>>> import numpy as np
>>> import numpy.linalg as la
>>> np.set_printoptions(suppress=True, linewidth=100)
>>> def rd(a):
...     return np.round(a, 2) + 0
... 
>>> K = np.loadtxt("test11.csv", delimiter=",")
>>> rd(K)
array([[ 0.82,  0.55,  0.18],
       [ 0.55, -0.64, -0.55],
       [ 0.18, -0.55,  0.82]])
>>> # orthonormal columns
>>> B = la.inv(K)
>>> rd(K @ B)
array([[1., 0., 0.],
       [0., 1., 0.],
       [0., 0., 1.]])
>>> rd(la.cond(K))
np.float64(1.0)
>>> rd(la.inv(B))
array([[ 0.82,  0.55,  0.18],
       [ 0.55, -0.64, -0.55],
       [ 0.18, -0.55,  0.82]])
>>> rd(la.det(K) * B)
array([[-0.82, -0.55, -0.18],
       [-0.55,  0.64,  0.55],
       [-0.18,  0.55, -0.82]])
>>> w, evecs = la.eigh(K)
>>> rd(la.eigvalsh(K + -3 * np.eye(3)))
array([-4., -2., -2.])
>>> np.unique(w.round(6) + 0, return_counts=True)[1]
array([1, 2])
>>> rd(la.svd(K, compute_uv=False))
array([1., 1., 1.])
>>> rd(la.eigvalsh(K @ K))
array([1., 1., 1.])
>>> np.all(la.eigvalsh(K) > 0)
np.False_
>>> rd(la.eigvalsh(K).min())
np.float64(-1.0)
>>> w, evecs = la.eigh(K)
>>> vec = np.array([2, 1, 2])
>>> rd(evecs * np.maximum(w, 0) @ evecs.T)
array([[ 0.91,  0.27,  0.09],
       [ 0.27,  0.18, -0.27],
       [ 0.09, -0.27,  0.91]])
>>> rd(vec @ K @ vec / (vec @ vec)), w[0], w[-1]
(np.float64(0.82), np.float64(-1.0), np.float64(1.0))
>>> mat = np.tanh(np.array([[-1.2, 0.1],
...     [1.0, -0.3],
...     [0.4, -1.2],
...     [-1.6, -1.4],
...     [-1.6, -0.7],
...     [1.4, 0.3],
...     [0.3, -0.3],
...     [-0.4, 0.2],
...     [0.4, 1.3],
...     [1.4, 1.0],
...     [1.2, -1.0],
...     [0.3, 1.0],
...     [0.7, -0.2]]) @ np.array([[-0.1, -2.2, 0.7, -1.7, -1.4], [-1.0, -1.0, -0.6, -1.2, 0.1]]))
>>> rd(mat)
array([[ 0.02,  0.99, -0.72,  0.96,  0.93],
       [ 0.2 , -0.96,  0.71, -0.87, -0.89],
       [ 0.82,  0.31,  0.76,  0.64, -0.59],
       [ 0.92,  1.  , -0.27,  1.  ,  0.97],
       [ 0.7 ,  1.  , -0.6 ,  1.  ,  0.97],
       [-0.41, -1.  ,  0.66, -0.99, -0.96],
       [ 0.26, -0.35,  0.37, -0.15, -0.42],
       [-0.16,  0.59, -0.38,  0.41,  0.52],
       [-0.87, -0.97, -0.46, -0.98, -0.41],
       [-0.81, -1.  ,  0.36, -1.  , -0.95],
       [ 0.71, -0.93,  0.89, -0.69, -0.94],
       [-0.77, -0.93, -0.37, -0.94, -0.31],
       [ 0.13, -0.87,  0.54, -0.74, -0.76]])
>>> d = la.norm(mat[:, None] - mat[None], axis=-1)
>>> rd(d[7])
array([0.88, 2.71, 1.91, 1.37, 1.22, 2.8 , 1.68, 0.  , 2.4 , 2.77, 2.84, 2.28, 2.46])
>>> d[7].round(6).argsort(kind="stable")[:4]
array([7, 0, 4, 3])
>>> d.mean(axis=1).argmax()
np.int64(3)
>>> np.unravel_index(d.round(6).argmax(), d.shape)
(np.int64(3), np.int64(9))
>>> rd(la.norm(mat - mat.mean(axis=0), axis=1))
array([2.2 , 1.35, 1.46, 2.29, 2.3 , 1.52, 0.4 , 1.37, 1.55, 1.61, 1.51, 1.41, 1.09])
>>> rd(d[:5, :5])
array([[0.  , 3.54, 2.39, 1.  , 0.69],
       [3.54, 0.  , 2.09, 3.5 , 3.57],
       [2.39, 2.09, 0.  , 2.03, 2.22],
       [1.  , 3.5 , 2.03, 0.  , 0.4 ],
       [0.69, 3.57, 2.22, 0.4 , 0.  ]])
